$ ipython --no-banner

In [1]: import numpy as np

In [2]: from numpy import linalg as LA

In [3]: np.set_printoptions(precision=4, suppress=True, linewidth=140, sign=" ")

In [4]: rd = lambda a: np.round(a, 4) + 0

In [5]: W0 = np.loadtxt("x.csv", delimiter=",")

In [6]: W0
Out[6]: 
array([[-1.,  0.,  0., -2.,  0.],
       [ 0., -1., -2.,  0., -2.],
       [ 0., -2., -1.,  0., -2.],
       [-2.,  0.,  0., -1.,  0.],
       [ 0., -2., -2.,  0., -1.]])

In [7]: vals, evecs = LA.eigh(W0)

In [8]: rd(evecs @ np.diag(vals) @ evecs.T)
Out[8]: 
array([[-1.,  0.,  0., -2.,  0.],
       [ 0., -1., -2.,  0., -2.],
       [ 0., -2., -1.,  0., -2.],
       [-2.,  0.,  0., -1.,  0.],
       [ 0., -2., -2.,  0., -1.]])

In [9]: rd(evecs.T @ evecs)
Out[9]: 
array([[ 1.,  0.,  0.,  0.,  0.],
       [ 0.,  1.,  0.,  0.,  0.],
       [ 0.,  0.,  1.,  0.,  0.],
       [ 0.,  0.,  0.,  1.,  0.],
       [ 0.,  0.,  0.,  0.,  1.]])

In [10]: (vals > 1e-8).sum(), (vals < -1e-8).sum()
Out[10]: (np.int64(3), np.int64(2))

In [11]: np.unique(vals.round(6) + 0, return_counts=True)[1]
Out[11]: array([ 1,  1,  3])

In [12]: rd(LA.eigvalsh(W0 @ W0))
Out[12]: array([  1.,   1.,   1.,   9.,  25.])

In [13]: rd(vals)
Out[13]: array([-5., -3.,  1.,  1.,  1.])

In [14]: rng = np.random.default_rng(7557)

In [15]: M2 = W0 + rng.integers(-2, 3, (5, 2)) @ rng.integers(-2, 3, (2, 5))

In [16]: M2
Out[16]: 
array([[ 1.,  4.,  2.,  2., -2.],
       [ 2., -3., -6., -2., -2.],
       [ 4.,  0., -3.,  2., -4.],
       [-1.,  5.,  4.,  4., -2.],
       [-1., -7., -6., -5.,  1.]])

In [17]: M2 - W0
Out[17]: 
array([[ 2.,  4.,  2.,  4., -2.],
       [ 2., -2., -4., -2.,  0.],
       [ 4.,  2., -2.,  2., -2.],
       [ 1.,  5.,  4.,  5., -2.],
       [-1., -5., -4., -5.,  2.]])

In [18]: Q, evecs = LA.qr(W0[:, :4])[0], LA.qr(W0[:, 4:])[0]

In [19]: sigma = LA.svd(Q.T @ evecs, compute_uv=False)

In [20]: rd(sigma)
Out[20]: array([ 0.9147])

In [21]: (sigma > 0.9).sum()
Out[21]: np.int64(1)

In [22]: rd(np.degrees(np.arccos(sigma.clip(0, 1))))
Out[22]: array([ 23.8426])

In [23]: F = np.load("out7.npy")

In [24]: F
Out[24]: 
array([[-3,  3,  2, -3,  2,  0],
       [ 0, -3,  3,  2, -3,  2],
       [ 2,  0, -3,  3,  2, -3],
       [-3,  2,  0, -3,  3,  2],
       [ 2, -3,  2,  0, -3,  3],
       [ 3,  2, -3,  2,  0, -3]])

In [25]: Q, Rm = LA.qr(F)

In [26]: rd(np.abs(np.diag(Rm)))
Out[26]: array([ 5.9161,  5.3452,  3.0594,  2.6933,  1.6156,  1.6129])

In [27]: Q.shape, Rm.shape
Out[27]: ((6, 6), (6, 6))

In [28]: rd(np.trace(Q @ Q.T))
Out[28]: np.float64(6.0)

In [29]: rd(Q.T @ Q)
Out[29]: 
array([[ 1.,  0.,  0.,  0.,  0.,  0.],
       [ 0.,  1.,  0.,  0.,  0.,  0.],
       [ 0.,  0.,  1.,  0.,  0.,  0.],
       [ 0.,  0.,  0.,  1.,  0.,  0.],
       [ 0.,  0.,  0.,  0.,  1.,  0.],
       [ 0.,  0.,  0.,  0.,  0.,  1.]])
